% ipython --no-banner

In [1]: import numpy as np

In [2]: import numpy.linalg as la

In [3]: np.set_printoptions(precision=3, suppress=True, linewidth=140, legacy="1.25")

In [4]: rng = np.random.default_rng(11104)

In [5]: m1 = np.eye(3, dtype=int)[rng.permutation(3)] * np.array([1, 2, 1])

In [6]: m1
Out[6]: 
array([[1, 0, 0],
       [0, 2, 0],
       [0, 0, 1]])

In [7]: # symmetric, so the eigenvalues are real

In [8]: vec = np.array([3, 1, 3])

In [9]: h1 = np.maximum(m1 @ vec, 0)

In [10]: print(np.tanh(m1 @ vec))
[0.995 0.964 0.995]

In [11]: np.maximum(m1 @ (3 * vec), 0)
Out[11]: array([9, 6, 9])

In [12]: print(m1 * (h1 > 1e-9)[:, None])
[[1 0 0]
 [0 2 0]
 [0 0 1]]

In [13]: np.maximum(m1 @ vec, 0) - np.maximum(-m1 @ vec, 0)
Out[13]: array([3, 2, 3])

In [14]: Lm = la.cholesky(m1)

In [15]: Lm @ Lm.T
Out[15]: 
array([[1., 0., 0.],
       [0., 2., 0.],
       [0., 0., 1.]])

In [16]: round(float(np.prod(np.diag(Lm)) ** 2), 3), np.round(la.det(m1), 3)
Out[16]: (2.0, 2.0)

In [17]: Lm
Out[17]: 
array([[1.   , 0.   , 0.   ],
       [0.   , 1.414, 0.   ],
       [0.   , 0.   , 1.   ]])

In [18]: J = np.load("a.npy")

In [19]: J
Out[19]: 
array([[-13.928,   0.792,  -2.993,   6.948,  12.172],
       [  0.535,  -8.089,  -5.962,  -9.698, -14.307],
       [ 12.671,   4.268,  13.293,   6.045,  -2.827],
       [-11.784,   0.308,  -7.952,  -7.296, -12.024],
       [  3.551,   4.68 , -12.176,  -4.622,  13.995],
       [-10.642, -11.8  ,   5.124,  -0.687, -10.991],
       [ 10.47 , -11.008,  11.435,  -2.806,   5.53 ],
       [ 15.188,   5.821,  -5.94 ,  -9.847,  -1.794],
       [ 15.087, -10.139,   3.818,  -6.306,   3.905],
       [-12.904,   3.97 ,  -4.79 ,   9.993,  -9.744],
       [ 16.964,   4.301,   8.752,   3.322,  -2.467],
       [ -8.457,   7.826,  -3.628,  15.939,  -0.155],
       [  2.932,   3.346, -17.998,   6.791,  -3.189]])

In [20]: D = la.norm(J[:, None] - J[None], axis=-1)

In [21]: print(np.unravel_index(D.round(6).argmax(), D.shape))
(8, 9)

In [22]: D[4].round(6).argsort(kind="stable")[:4]
Out[22]: array([ 4,  7, 12,  0])

In [23]: print(D[:5, :5])
[[ 0.    35.708 34.794 28.597 23.284]
 [35.708  0.    32.409 15.402 32.211]
 [34.794 32.409  0.    36.437 33.597]
 [28.597 15.402 36.437  0.    30.923]
 [23.284 32.211 33.597 30.923  0.   ]]

In [24]: def softmax(z):
    ...:     e = np.exp(z - z.max(axis=-1, keepdims=True))
    ...:     return e / e.sum(axis=-1, keepdims=True)
    ...: 

In [25]: softmax(J).sum(axis=1)
Out[25]: array([1., 1., 1., 1., 1., 1., 1., 1., 1., 1., 1., 1., 1.])

In [26]: print(np.round(softmax(J[12]), 3) + 0)
[0.02 0.03 0.   0.95 0.  ]

In [27]: scores = J @ J.T / np.sqrt(5)

In [28]: softmax(scores).round(6).argmax(axis=1)
Out[28]: array([ 0,  1,  2,  3,  4,  5,  6,  7,  8,  9, 10, 11, 12])

In [29]: softmax(scores)[12] @ J
Out[29]: array([  2.932,   3.346, -17.998,   6.791,  -3.189])

In [30]: P = J @ la.solve(J.T @ J, J.T)

In [31]: np.allclose(P @ P, P)
Out[31]: True

In [32]: C2 = np.cov(J, rowvar=False)

In [33]: print(J.std(axis=0))
[11.409  6.836  8.98   7.869  8.528]

In [34]: la.eigvalsh(C2)[::-1]
Out[34]: array([178.967,  97.228,  80.993,  54.557,  13.126])

In [35]: np.corrcoef(J.T)
Out[35]: 
array([[ 1.   , -0.028,  0.381, -0.361,  0.232],
       [-0.028,  1.   , -0.369,  0.481,  0.162],
       [ 0.381, -0.369,  1.   ,  0.047,  0.02 ],
       [-0.361,  0.481,  0.047,  1.   ,  0.112],
       [ 0.232,  0.162,  0.02 ,  0.112,  1.   ]])

In [36]: feats = np.load("dump.npy")

In [37]: feats
Out[37]: 
array([[-1.577, -2.061, -1.473, -0.314],
       [-1.351,  1.413,  0.874, -2.101],
       [-1.14 ,  1.613,  1.02 , -2.014],
       [ 1.224, -1.537, -0.965,  2.051],
       [-2.25 , -0.444, -0.425, -1.886],
       [ 2.16 ,  1.279,  0.98 ,  1.319],
       [ 0.577, -2.007, -1.316,  1.705],
       [ 2.199,  0.115,  0.2  ,  2.027],
       [ 0.84 , -1.845, -1.192,  1.863],
       [-2.234, -0.306, -0.331, -1.951],
       [-0.585,  2.002,  1.313, -1.71 ],
       [-0.548,  2.022,  1.328, -1.687],
       [ 1.268,  2.222,  1.564, -0.073],
       [-1.588, -2.053, -1.468, -0.33 ],
       [ 1.818,  1.854,  1.348,  0.663],
       [ 0.97 , -1.751, -1.122,  1.932],
       [-1.173, -2.256, -1.582,  0.183]])

In [38]: left, sigma, VT = la.svd(feats)

In [39]: V = VT[:(sigma > 1e-8).sum()]

In [40]: vec = feats[14] + -3 * feats[9] + rng.integers(2) * np.eye(4)[3]

In [41]: vec
Out[41]: array([8.521, 2.772, 2.34 , 6.515])

In [42]: print(round(la.norm(vec - V.T @ V @ vec), 3))
0.0

In [43]: print(la.matrix_rank(np.vstack([feats, vec])))
2

In [44]: V.T @ V
Out[44]: 
array([[ 0.567,  0.162,  0.141,  0.446],
       [ 0.162,  0.607,  0.417, -0.195],
       [ 0.141,  0.417,  0.288, -0.106],
       [ 0.446, -0.195, -0.106,  0.537]])

In [45]: rank = la.matrix_rank(feats)

In [46]: rank
Out[46]: 2

In [47]: N = la.svd(feats)[2][rank:].T

In [48]: [int(la.matrix_rank(np.delete(feats, i, axis=0))) for i in range(17)]
Out[48]: [2, 2, 2, 2, 2, 2, 2, 2, 2, 2, 2, 2, 2, 2, 2, 2, 2]

In [49]: [int(la.matrix_rank(feats[:i])) for i in range(1, len(feats) + 1)]
Out[49]: [1, 2, 2, 2, 2, 2, 2, 2, 2, 2, 2, 2, 2, 2, 2, 2, 2]

In [50]: print([int(la.matrix_rank(feats[:, :j + 1])) for j in range(4)])
[1, 2, 2, 2]

In [51]: np.allclose(feats @ N, 0)
Out[51]: True

In [52]: print(la.matrix_rank(feats.T @ feats), la.matrix_rank(feats @ feats.T))
2 2

In [53]: N @ N.T
Out[53]: 
array([[ 0.433, -0.162, -0.141, -0.446],
       [-0.162,  0.393, -0.417,  0.195],
       [-0.141, -0.417,  0.712,  0.106],
       [-0.446,  0.195,  0.106,  0.463]])

In [54]: E = np.array([[-2.0, -1.1, 0.2, -1.6, -1.6, 0.3],
    ...:     [-1.1, 0.3, -0.4, -1.3, 1.0, -0.9],
    ...:     [-0.4, -1.1, -0.3, 1.5, 0.0, -0.5]])

In [55]: E[:, 5] *= 3

In [56]: E
Out[56]: 
array([[-2. , -1.1,  0.2, -1.6, -1.6,  0.9],
       [-1.1,  0.3, -0.4, -1.3,  1. , -2.7],
       [-0.4, -1.1, -0.3,  1.5,  0. , -1.5]])

In [57]: vec = np.array([-3, 3, -7, 4, 8, 3])

In [58]: np.einsum("ij,j->i", E, vec)
Out[58]: array([-15.2,   1.7,   1.5])

In [59]: np.sign((E @ vec).round(6))
Out[59]: array([-1.,  1.,  1.])

In [60]: print((E * vec).sum(axis=1))
[-15.2   1.7   1.5]

In [61]: E @ (2 * vec)
Out[61]: array([-30.4,   3.4,   3. ])

In [62]: E @ np.eye(6)[4]
Out[62]: array([-1.6,  1. ,  0. ])

In [63]: print((E @ vec).argmax())
1

In [64]: C2 = E.T @ E

In [65]: np.round(la.eigvalsh(C2)[::-1], 3) + 0
Out[65]: array([12.774, 11.119,  4.687,  0.   ,  0.   ,  0.   ])

In [66]: np.allclose(C2, C2.T)
Out[66]: True

In [67]: print(round(float(np.trace(C2)), 3), np.round((E ** 2).sum(), 3))
28.58 28.58

In [68]: r0, r1 = E[0], E[2]

In [69]: r0 @ r1
Out[69]: -1.8

In [70]: pr = (r0 @ r1) / (r0 @ r0) * r0

In [71]: (r1 - pr) @ r0
Out[71]: 0.0

In [72]: pr
Out[72]: array([ 0.322,  0.177, -0.032,  0.258,  0.258, -0.145])

In [73]: r1 - pr
Out[73]: array([-0.722, -1.277, -0.268,  1.242, -0.258, -1.355])

In [74]: np.round(la.norm(r0 + r1) ** 2 + la.norm(r0 - r1) ** 2, 3)
Out[74]: 34.28

In [75]: Ac = J - J.mean(axis=0)

In [76]: left, sigma, VT = la.svd(Ac, full_matrices=False)

In [77]: np.searchsorted(np.cumsum(sigma ** 2) / (sigma ** 2).sum(), 0.9) + 1
Out[77]: 4

In [78]: np.abs(VT[-1])
Out[78]: array([0.29 , 0.653, 0.407, 0.565, 0.066])

In [79]: print((np.sign(left[:, 0]) == np.sign(left[0, 0])).astype(int))
[1 1 0 1 0 1 0 0 0 1 0 1 1]

In [80]: sigma
Out[80]: array([46.342, 34.157, 31.176, 25.587, 12.55 ])

In [81]: la.matrix_rank(Ac)
Out[81]: 5

In [82]: sigma ** 2 / (sigma ** 2).sum()
Out[82]: array([0.421, 0.229, 0.191, 0.128, 0.031])

In [83]: round(float((sigma ** 2).sum() ** 2 / (sigma ** 4).sum()), 3)
Out[83]: 3.526
